>>> import numpy as np
>>> from numpy import linalg as LA
>>> np.set_printoptions(suppress=True, linewidth=100)
>>> tidy = lambda a: np.round(a, 2) + 0
>>> J = np.load("arr.npy")
>>> J
array([[ 1.  ,  0.72, -1.28,  2.28],
       [ 1.  ,  3.96,  1.96, -0.96],
       [ 1.  ,  3.85,  1.85, -0.85],
       [ 1.  ,  2.01,  0.01,  0.99],
       [ 1.  ,  1.84, -0.16,  1.16],
       [ 1.  ,  2.51,  0.51,  0.49],
       [ 1.  ,  3.11,  1.11, -0.11],
       [ 1.  ,  5.24,  3.24, -2.24],
       [ 1.  ,  4.95,  2.95, -1.95],
       [ 1.  ,  3.  ,  1.  ,  0.  ],
       [ 1.  ,  2.64,  0.64,  0.36]])
>>> tidy(J @ LA.pinv(J) @ J)
array([[ 1.  ,  0.72, -1.28,  2.28],
       [ 1.  ,  3.96,  1.96, -0.96],
       [ 1.  ,  3.85,  1.85, -0.85],
       [ 1.  ,  2.01,  0.01,  0.99],
       [ 1.  ,  1.84, -0.16,  1.16],
       [ 1.  ,  2.51,  0.51,  0.49],
       [ 1.  ,  3.11,  1.11, -0.11],
       [ 1.  ,  5.24,  3.24, -2.24],
       [ 1.  ,  4.95,  2.95, -1.95],
       [ 1.  ,  3.  ,  1.  ,  0.  ],
       [ 1.  ,  2.64,  0.64,  0.36]])
>>> np.abs(np.diag(LA.qr(J)[1])) > 1e-9
array([ True,  True, False, False])
>>> np.allclose(J[:-1].T @ LA.lstsq(J[:-1].T, J[-1])[0], J[-1])
True
>>> np.unique(J.round(6), axis=0).shape
(11, 4)
>>> LA.cond(J) > 100
np.True_
>>> LA.matrix_rank(J, rtol=0.1)
np.int64(2)
>>> np.argsort(-LA.norm(J, axis=0).round(6), kind="stable")[:3]
array([1, 2, 3])
>>> [round(float(x), 2) for x in LA.svd(J, compute_uv=False)[:3]]
[12.71, 4.6, 0.0]
>>> data = np.array([[8.0, 1.7, 0.2], [-2.0, 0.8, 1.1], [-3.0, -1.0, 0.6]])
>>> vec = np.array([2, 0, 1])
>>> target = data @ vec
>>> b, lr = np.zeros(3), 1 / LA.norm(data, 2) ** 2
>>> for i in range(3):
...     b -= lr * data.T @ (data @ b - target)
...     if i % 1 == 0: print(i, round(LA.norm(data @ b - target), 2))
... 
0 1.01
1 0.99
2 0.98
>>> tidy(b)
array([ 1.89,  0.39, -0.01])
>>> tidy(LA.cond(data))
np.float64(13.03)
>>> vec = np.array([2, 4, 0])
>>> target = data @ vec
>>> tidy(target)
array([ 22.8,  -0.8, -10. ])
>>> tidy(LA.solve(data, target))
array([2., 4., 0.])
>>> tidy(LA.solve(data, data[:, 2]))
array([0., 0., 1.])
>>> tidy(LA.solve(data, 2 * target))
array([4., 8., 0.])
>>> tidy(LA.solve(data.T, data[1]))
array([0., 1., 0.])
>>> mat = np.array([[4, 2, 3], [6, 8, 7], [6, 0, 8], [5, 8, 4], [9, 9, 6]])
>>> mat[4] = mat[3]
>>> mat
array([[4, 2, 3],
       [6, 8, 7],
       [6, 0, 8],
       [5, 8, 4],
       [5, 8, 4]])
>>> # row 4 repeats row 3
>>> vec = np.array([3, 1, 0])
>>> target = mat @ vec
>>> b, lr = np.zeros(3), 1 / LA.norm(mat, 2) ** 2
>>> for i in range(60):
...     b -= lr * mat.T @ (mat @ b - target)
...     if i % 10 == 0: print(i, round(LA.norm(mat @ b - target), 2))
... 
0 2.92
10 2.78
20 2.67
30 2.56
40 2.46
50 2.36
>>> tidy(b)
array([1.65, 1.28, 1.03])
>>> X = np.loadtxt("case9.csv", delimiter=",")
>>> X
array([[-0.8,  0.4,  1.6],
       [ 0.6, -0.3, -1.3],
       [-0.8,  0.7,  0.8],
       [-0.1, -0.6, -1.8],
       [ 0.8, -0.1,  0.6],
       [-1.5,  0.3, -1.3],
       [ 0.7, -1.2,  1.2],
       [-0.7, -1.7, -0.2],
       [ 1.3,  2.4, -0.1],
       [ 0.6, -0.9,  0.2],
       [-1.3,  0.6,  0.2],
       [ 0.7,  1.5,  0.9],
       [-1.3,  1.3, -0.6],
       [-0.2,  0.2,  0.6],
       [ 0.1,  1. , -0.5],
       [-0.2,  1.2,  2.7],
       [ 1. , -1.2,  0.8],
       [ 0.5,  0.3, -0.1],
       [ 0. ,  0.8, -0.1],
       [ 1.2, -0.9, -1.4],
       [ 0. , 15. , -3. ],
       [-1.6,  0.2,  1.2]])
>>> # row 20 is much longer than the rest
>>> dist = LA.norm(X[:, None] - X[None], axis=-1)
>>> dist[17].round(6).argsort(kind="stable")[:4]
array([17, 18,  4, 14])
>>> gram = np.cov(X, rowvar=False)
>>> np.argsort(-X.std(axis=0).round(6), kind="stable")
array([1, 2, 0])
>>> tidy(X.std(axis=0))
array([0.87, 3.24, 1.24])
>>> np.argwhere(np.triu(np.abs(np.corrcoef(X.T)) > 0.8, 1))
array([], shape=(0, 2), dtype=int64)
>>> tidy(np.corrcoef(X[:, 1], X[:, 0])[0, 1])
np.float64(-0.03)
>>> rng = np.random.default_rng(961517)
>>> lab = rng.permutation(3)
>>> Y = X[:, lab] * rng.choice([-1, 1], 3)
>>> Y
array([[ -0.4,   0.8,   1.6],
       [  0.3,  -0.6,  -1.3],
       [ -0.7,   0.8,   0.8],
       [  0.6,   0.1,  -1.8],
       [  0.1,  -0.8,   0.6],
       [ -0.3,   1.5,  -1.3],
       [  1.2,  -0.7,   1.2],
       [  1.7,   0.7,  -0.2],
       [ -2.4,  -1.3,  -0.1],
       [  0.9,  -0.6,   0.2],
       [ -0.6,   1.3,   0.2],
       [ -1.5,  -0.7,   0.9],
       [ -1.3,   1.3,  -0.6],
       [ -0.2,   0.2,   0.6],
       [ -1. ,  -0.1,  -0.5],
       [ -1.2,   0.2,   2.7],
       [  1.2,  -1. ,   0.8],
       [ -0.3,  -0.5,  -0.1],
       [ -0.8,  -0. ,  -0.1],
       [  0.9,  -1.2,  -1.4],
       [-15. ,  -0. ,  -3. ],
       [ -0.2,   1.6,   1.2]])
>>> left, _, Vh = LA.svd(X.T @ Y)
>>> tidy(left @ Vh)
array([[ 0., -1.,  0.],
       [-1.,  0.,  0.],
       [ 0.,  0.,  1.]])
>>> tidy(LA.lstsq(X, Y)[0])
array([[ 0., -1.,  0.],
       [-1.,  0.,  0.],
       [ 0.,  0.,  1.]])
>>> Y = np.array([[0, 3], [2, 2], [1, 3]])
>>> LA.matrix_rank(X @ Y)
np.int64(2)
>>> LA.matrix_rank(np.vstack([X, Y.T]))
np.int64(3)
>>> A = np.array([[-4, 6, 7, -1], [-1, -4, 6, 7], [7, -1, -4, 6], [6, 7, -1, -4]])
>>> tidy(LA.det(A.T))
np.float64(-2720.0)
>>> tidy(LA.det(A[::-1]))
np.float64(-2720.0)
>>> Y = np.array([[2, 0], [3, -1]])
>>> cent = np.kron(Y, A)
>>> LA.matrix_rank(cent)
np.int64(8)
>>> tidy(LA.norm(cent, 2)), tidy(LA.norm(Y, 2) * LA.norm(A, 2))
(np.float64(48.27), np.float64(48.27))
>>> Y = np.array([[2, -4], [-4, 7], [-9, -8], [-8, 7]])
>>> Y.T @ A.T
array([[-87, -96,   6,  25],
       [ -5, -23,  39,   5]])
>>> np.einsum("ik,kj->ij", A, Y)
array([[-87,  -5],
       [-96, -23],
       [  6,  39],
       [ 25,   5]])
>>> np.einsum("ij->j", A)
array([8, 8, 8, 8])
>>> np.einsum("ij,ij->i", A, A)
array([102, 102, 102, 102])
>>> np.vstack([A, Y.T]).shape
(6, 4)
>>> LA.matrix_rank(np.vstack([A, Y.T]))
np.int64(4)
>>> A @ Y
array([[-87,  -5],
       [-96, -23],
       [  6,  39],
       [ 25,   5]])
>>> def softmax(z):
...     e = np.exp(z - z.max(axis=-1, keepdims=True))
...     return e / e.sum(axis=-1, keepdims=True)
... 
>>> tidy(softmax(10 * A[0]))
array([0., 0., 1., 0.])
>>> tidy(softmax(A[0] + -2))
array([0.  , 0.27, 0.73, 0.  ])
>>> tidy(softmax(A).sum(axis=1))
array([1., 1., 1., 1.])
>>> S = A @ A.T / np.sqrt(4)
>>> tidy(softmax(S))
array([[1., 0., 0., 0.],
       [0., 1., 0., 0.],
       [0., 0., 1., 0.],
       [0., 0., 0., 1.]])
>>> tidy(softmax(S + np.triu(np.full(S.shape, -np.inf), 1)))
array([[1., 0., 0., 0.],
       [0., 1., 0., 0.],
       [0., 0., 1., 0.],
       [0., 0., 0., 1.]])
>>> Y = np.array([[-1, 2], [-2, -2], [2, 1]])
>>> W0 = np.tile(Y, (2, 3))
>>> W0
array([[-1,  2, -1,  2, -1,  2],
       [-2, -2, -2, -2, -2, -2],
       [ 2,  1,  2,  1,  2,  1],
       [-1,  2, -1,  2, -1,  2],
       [-2, -2, -2, -2, -2, -2],
       [ 2,  1,  2,  1,  2,  1]])
>>> tidy(LA.det(A))
np.float64(-2720.0)
>>> A.inv()
Traceback (most recent call last):
  File "<python-input-83>", line 1, in <module>
    A.inv()
    ^^^^^
AttributeError: 'numpy.ndarray' object has no attribute 'inv'
>>> A @ A
array([[ 53, -62, -19,  92],
       [ 92,  53, -62, -19],
       [-19,  92,  53, -62],
       [-62, -19,  92,  53]])
>>> assert A == A.T
Traceback (most recent call last):
  File "<python-input-85>", line 1, in <module>
    assert A == A.T
           ^^^^^^^^
ValueError: The truth value of an array with more than one element is ambiguous. Use a.any() or a.all()
>>> left, sig, Vh = LA.svd(W0)
>>> vecs = Vh[:(sig > 1e-8).sum()]
>>> vec = W0[1] + -1 * W0[2] + rng.integers(2) * np.eye(6)[4]
>>> vec
array([-4., -3., -4., -3., -4., -3.])
>>> tidy(LA.norm(vec - vecs.T @ vecs @ vec))
np.float64(0.0)
>>> LA.matrix_rank(np.vstack([W0, vec]))
np.int64(2)
>>> np.argsort(-LA.norm(W0, axis=0).round(6), kind="stable")[:3]
array([0, 1, 2])
>>> tidy(LA.norm(W0, 2) / LA.norm(W0))
np.float64(0.85)
>>> LA.cond(W0) > 100
np.True_
>>> lab = X[:, 2] > np.median(X[:, 2])
>>> u = X[lab].mean(axis=0) - X[~lab].mean(axis=0)
>>> lab.astype(int)
array([1, 0, 1, 0, 1, 0, 1, 0, 0, 1, 1, 1, 0, 1, 0, 1, 1, 0, 0, 0, 0, 1])
>>> tidy(u)
array([-0.11, -1.47,  1.93])
>>> ((X - X.mean(axis=0)) @ u > 0).astype(int)
array([1, 0, 1, 0, 1, 0, 1, 1, 0, 1, 1, 1, 0, 1, 0, 1, 1, 1, 0, 0, 0, 1])
>>> np.argsort(-np.abs(u).round(6), kind="stable")
array([2, 1, 0])
>>> vec = np.array([2, -2, -1])
>>> target = mat @ vec
>>> target
array([  1, -11,   4, -10, -10])
>>> tidy(LA.solve(mat.T @ mat, mat.T @ target))
array([ 2., -2., -1.])
>>> tidy(LA.lstsq(mat, target)[0])
array([ 2., -2., -1.])
>>> target = target + 0.3 * rng.normal(size=5)
>>> tidy(target)
array([  0.62, -10.34,   4.02,  -9.47, -10.13])
>>> b, *_ = LA.lstsq(mat, target)
>>> b.round()
array([ 2., -2., -1.])
>>> tidy(LA.norm(target - mat @ b))
np.float64(0.46)
>>> tidy(b)
array([ 1.64, -1.89, -0.73])
>>> [round(float(LA.norm(LA.solve(mat.T @ mat + lam * np.eye(3), mat.T @ target))), 2) for lam in (0, 1, 10, 100)]
[2.61, 2.06, 1.45, 0.75]
>>> u = np.array([3, 3, 4, 2, 7])
>>> v = np.array([1, 1, 1])
>>> M = np.outer(u, v)
>>> M
array([[3, 3, 3],
       [3, 3, 3],
       [4, 4, 4],
       [2, 2, 2],
       [7, 7, 7]])
>>> # looks like rank 1
>>> left, sig, Vh = LA.svd(M)
>>> vecs = Vh[:(sig > 1e-8).sum()]
>>> vec = M[4] + 3 * M[2] + rng.integers(2) * np.eye(3)[0]
>>> vec
array([20., 19., 19.])
>>> tidy(np.diag(vecs.T @ vecs))
array([0.33, 0.33, 0.33])
>>> tidy(LA.norm(vec - vecs.T @ vecs @ vec))
np.float64(0.82)
>>> LA.matrix_rank(np.vstack([M, vec]))
np.int64(2)
>>> np.allclose(vecs.T @ vecs @ vec, vec)
False
>>> tidy(vecs.T @ vecs)
array([[0.33, 0.33, 0.33],
       [0.33, 0.33, 0.33],
       [0.33, 0.33, 0.33]])
